$ python3 -q
>>> import numpy as np
>>> import numpy.linalg as la
>>> np.set_printoptions(precision=3, suppress=True, linewidth=100)
>>> rd = lambda a: np.round(a, 3) + 0
>>> M = np.load("mat.npy")
>>> M
array([[ 3.025,  1.99 ,  0.01 , -0.007,  2.015,  3.991,  0.989,  2.986,  0.984,  2.018],
       [ 2.998,  1.99 , -0.006, -0.003,  1.983,  4.035,  1.003,  3.005,  1.014,  1.996],
       [ 3.022,  2.015, -0.003,  0.   ,  1.969,  4.003,  1.028,  3.005,  0.996,  1.983],
       [ 2.999,  1.969,  0.001, -0.007,  2.009,  4.   ,  1.006,  2.963,  0.96 ,  1.985],
       [ 2.993,  1.995, -0.009,  0.038,  2.007,  3.998,  0.987,  3.001,  0.999,  1.987],
       [ 2.997,  2.041, -0.04 , -0.002,  2.017,  4.011,  1.002,  3.012,  1.014,  2.026],
       [ 3.006,  2.002, -0.005,  0.001,  1.982,  3.999,  1.044,  3.009,  1.011,  2.009],
       [ 2.981,  1.998,  0.006,  0.015,  2.025,  3.996,  0.993,  3.007,  1.028,  1.971],
       [ 3.055,  2.002, -0.011, -0.015,  1.987,  4.025,  1.018,  2.999,  1.039,  2.009],
       [ 3.008,  2.008,  0.017, -0.002,  1.986,  3.986,  1.022,  3.006,  0.969,  2.005],
       [ 2.994,  1.99 , -0.003, -0.002,  2.013,  3.981,  1.016,  3.011,  1.002,  1.973],
       [ 3.046,  2.002, -0.022,  0.017,  1.997,  4.012,  0.995,  2.981,  1.01 ,  2.019],
       [ 0.002,  3.021,  2.013,  1.003,  4.015,  0.015,  2.021,  1.006,  3.984,  4.035],
       [-0.026,  2.981,  2.006,  1.009,  3.988, -0.009,  1.992,  1.008,  3.998,  3.973],
       [-0.017,  3.012,  1.998,  0.999,  3.988, -0.025,  2.013,  1.012,  3.983,  4.008],
       [-0.003,  2.996,  2.027,  1.007,  3.982, -0.007,  1.985,  0.991,  3.978,  4.001],
       [-0.018,  2.968,  1.994,  1.01 ,  3.983, -0.012,  1.951,  0.982,  4.014,  3.995],
       [ 0.021,  3.003,  2.005,  1.004,  3.994,  0.02 ,  1.997,  0.988,  3.997,  4.004],
       [-0.021,  2.992,  2.031,  0.983,  3.986,  0.039,  1.996,  1.017,  3.969,  4.019],
       [-0.042,  2.986,  1.991,  0.957,  4.003, -0.022,  1.999,  0.994,  3.989,  3.997],
       [ 0.027,  3.009,  2.014,  0.983,  3.991,  0.009,  2.022,  1.017,  4.008,  3.971],
       [-0.002,  2.974,  2.043,  1.006,  3.998,  0.029,  1.99 ,  0.997,  4.019,  3.991],
       [ 0.   ,  2.998,  2.005,  0.99 ,  4.006,  0.   ,  1.992,  0.997,  4.017,  4.017],
       [ 0.013,  3.008,  1.967,  0.978,  3.981, -0.013,  2.011,  1.02 ,  3.996,  4.005],
       [-0.008,  3.99 ,  4.994,  1.994,  3.036,  4.991,  1.007,  0.996,  0.008,  5.015],
       [ 0.002,  3.963,  4.994,  2.008,  2.955,  4.995,  0.996,  0.985,  0.011,  5.039],
       [ 0.022,  3.983,  5.019,  2.007,  3.006,  4.975,  0.995,  0.966, -0.003,  4.984],
       [-0.005,  3.979,  5.035,  2.014,  2.979,  4.995,  1.001,  1.013,  0.01 ,  4.994],
       [-0.041,  3.994,  4.983,  1.992,  2.984,  5.052,  0.991,  0.991,  0.009,  4.969],
       [ 0.002,  4.023,  4.983,  2.008,  3.015,  5.015,  0.975,  0.963,  0.023,  5.004],
       [-0.026,  3.966,  5.025,  2.034,  2.976,  4.979,  1.023,  1.001,  0.023,  5.006],
       [ 0.027,  4.019,  5.037,  1.976,  3.004,  5.017,  1.018,  0.999,  0.01 ,  5.018],
       [-0.011,  3.997,  4.982,  1.973,  2.978,  5.022,  0.995,  1.003,  0.008,  5.008],
       [-0.01 ,  3.967,  4.996,  1.989,  3.019,  4.981,  0.988,  1.008, -0.004,  5.011],
       [-0.005,  4.008,  5.006,  2.017,  3.015,  4.99 ,  1.006,  0.961,  0.005,  5.009],
       [ 0.003,  4.   ,  4.984,  1.992,  3.01 ,  4.984,  1.012,  1.001,  0.016,  5.006]])
>>> Ac = M - M.mean(axis=1)
Traceback (most recent call last):
  File "<python-input-6>", line 1, in <module>
    Ac = M - M.mean(axis=1)
         ~~^~~~~~~~~~~~~~~~
ValueError: operands could not be broadcast together with shapes (36,10) (36,) 
>>> Ac = M - M.mean(axis=0)
>>> Uu, sv, Vt = la.svd(Ac, full_matrices=False)
>>> np.abs(Vt[0]).argmax()
np.int64(2)
>>> rd(Ac.mean(axis=0))
array([0., 0., 0., 0., 0., 0., 0., 0., 0., 0.])
>>> np.abs(Uu[:, 0]).argmax()
np.int64(31)
>>> rd(sv)
array([18.713, 17.722,  0.146,  0.123,  0.116,  0.113,  0.099,  0.081,  0.072,  0.052])
>>> rng = np.random.default_rng(987573)
>>> labels = rng.permutation(10)
>>> M2 = M[:, labels] * rng.choice([-1, 1], 10)
>>> M2
array([[ 1.99 ,  0.01 , -0.007, -2.986, -0.989, -0.984,  3.025,  3.991,  2.015, -2.018],
       [ 1.99 , -0.006, -0.003, -3.005, -1.003, -1.014,  2.998,  4.035,  1.983, -1.996],
       [ 2.015, -0.003,  0.   , -3.005, -1.028, -0.996,  3.022,  4.003,  1.969, -1.983],
       [ 1.969,  0.001, -0.007, -2.963, -1.006, -0.96 ,  2.999,  4.   ,  2.009, -1.985],
       [ 1.995, -0.009,  0.038, -3.001, -0.987, -0.999,  2.993,  3.998,  2.007, -1.987],
       [ 2.041, -0.04 , -0.002, -3.012, -1.002, -1.014,  2.997,  4.011,  2.017, -2.026],
       [ 2.002, -0.005,  0.001, -3.009, -1.044, -1.011,  3.006,  3.999,  1.982, -2.009],
       [ 1.998,  0.006,  0.015, -3.007, -0.993, -1.028,  2.981,  3.996,  2.025, -1.971],
       [ 2.002, -0.011, -0.015, -2.999, -1.018, -1.039,  3.055,  4.025,  1.987, -2.009],
       [ 2.008,  0.017, -0.002, -3.006, -1.022, -0.969,  3.008,  3.986,  1.986, -2.005],
       [ 1.99 , -0.003, -0.002, -3.011, -1.016, -1.002,  2.994,  3.981,  2.013, -1.973],
       [ 2.002, -0.022,  0.017, -2.981, -0.995, -1.01 ,  3.046,  4.012,  1.997, -2.019],
       [ 3.021,  2.013,  1.003, -1.006, -2.021, -3.984,  0.002,  0.015,  4.015, -4.035],
       [ 2.981,  2.006,  1.009, -1.008, -1.992, -3.998, -0.026, -0.009,  3.988, -3.973],
       [ 3.012,  1.998,  0.999, -1.012, -2.013, -3.983, -0.017, -0.025,  3.988, -4.008],
       [ 2.996,  2.027,  1.007, -0.991, -1.985, -3.978, -0.003, -0.007,  3.982, -4.001],
       [ 2.968,  1.994,  1.01 , -0.982, -1.951, -4.014, -0.018, -0.012,  3.983, -3.995],
       [ 3.003,  2.005,  1.004, -0.988, -1.997, -3.997,  0.021,  0.02 ,  3.994, -4.004],
       [ 2.992,  2.031,  0.983, -1.017, -1.996, -3.969, -0.021,  0.039,  3.986, -4.019],
       [ 2.986,  1.991,  0.957, -0.994, -1.999, -3.989, -0.042, -0.022,  4.003, -3.997],
       [ 3.009,  2.014,  0.983, -1.017, -2.022, -4.008,  0.027,  0.009,  3.991, -3.971],
       [ 2.974,  2.043,  1.006, -0.997, -1.99 , -4.019, -0.002,  0.029,  3.998, -3.991],
       [ 2.998,  2.005,  0.99 , -0.997, -1.992, -4.017,  0.   ,  0.   ,  4.006, -4.017],
       [ 3.008,  1.967,  0.978, -1.02 , -2.011, -3.996,  0.013, -0.013,  3.981, -4.005],
       [ 3.99 ,  4.994,  1.994, -0.996, -1.007, -0.008, -0.008,  4.991,  3.036, -5.015],
       [ 3.963,  4.994,  2.008, -0.985, -0.996, -0.011,  0.002,  4.995,  2.955, -5.039],
       [ 3.983,  5.019,  2.007, -0.966, -0.995,  0.003,  0.022,  4.975,  3.006, -4.984],
       [ 3.979,  5.035,  2.014, -1.013, -1.001, -0.01 , -0.005,  4.995,  2.979, -4.994],
       [ 3.994,  4.983,  1.992, -0.991, -0.991, -0.009, -0.041,  5.052,  2.984, -4.969],
       [ 4.023,  4.983,  2.008, -0.963, -0.975, -0.023,  0.002,  5.015,  3.015, -5.004],
       [ 3.966,  5.025,  2.034, -1.001, -1.023, -0.023, -0.026,  4.979,  2.976, -5.006],
       [ 4.019,  5.037,  1.976, -0.999, -1.018, -0.01 ,  0.027,  5.017,  3.004, -5.018],
       [ 3.997,  4.982,  1.973, -1.003, -0.995, -0.008, -0.011,  5.022,  2.978, -5.008],
       [ 3.967,  4.996,  1.989, -1.008, -0.988,  0.004, -0.01 ,  4.981,  3.019, -5.011],
       [ 4.008,  5.006,  2.017, -0.961, -1.006, -0.005, -0.005,  4.99 ,  3.015, -5.009],
       [ 4.   ,  4.984,  1.992, -1.001, -1.012, -0.016,  0.003,  4.984,  3.01 , -5.006]])
>>> Uu, _, Vt = la.svd(M.T @ M2)
>>> labels
array([1, 2, 3, 7, 6, 8, 0, 5, 4, 9])
>>> rd(la.lstsq(M, M2)[0])
array([[ 0.,  0.,  0.,  0.,  0.,  0.,  1.,  0.,  0.,  0.],
       [ 1.,  0.,  0.,  0.,  0.,  0.,  0.,  0.,  0.,  0.],
       [ 0.,  1.,  0.,  0.,  0.,  0.,  0.,  0.,  0.,  0.],
       [ 0.,  0.,  1.,  0.,  0.,  0.,  0.,  0.,  0.,  0.],
       [ 0.,  0.,  0.,  0.,  0.,  0.,  0.,  0.,  1.,  0.],
       [ 0.,  0.,  0.,  0.,  0.,  0.,  0.,  1.,  0.,  0.],
       [ 0.,  0.,  0.,  0., -1.,  0.,  0.,  0.,  0.,  0.],
       [ 0.,  0.,  0., -1.,  0.,  0.,  0.,  0.,  0.,  0.],
       [ 0.,  0.,  0.,  0.,  0., -1.,  0.,  0.,  0.,  0.],
       [ 0.,  0.,  0.,  0.,  0.,  0.,  0.,  0.,  0., -1.]])
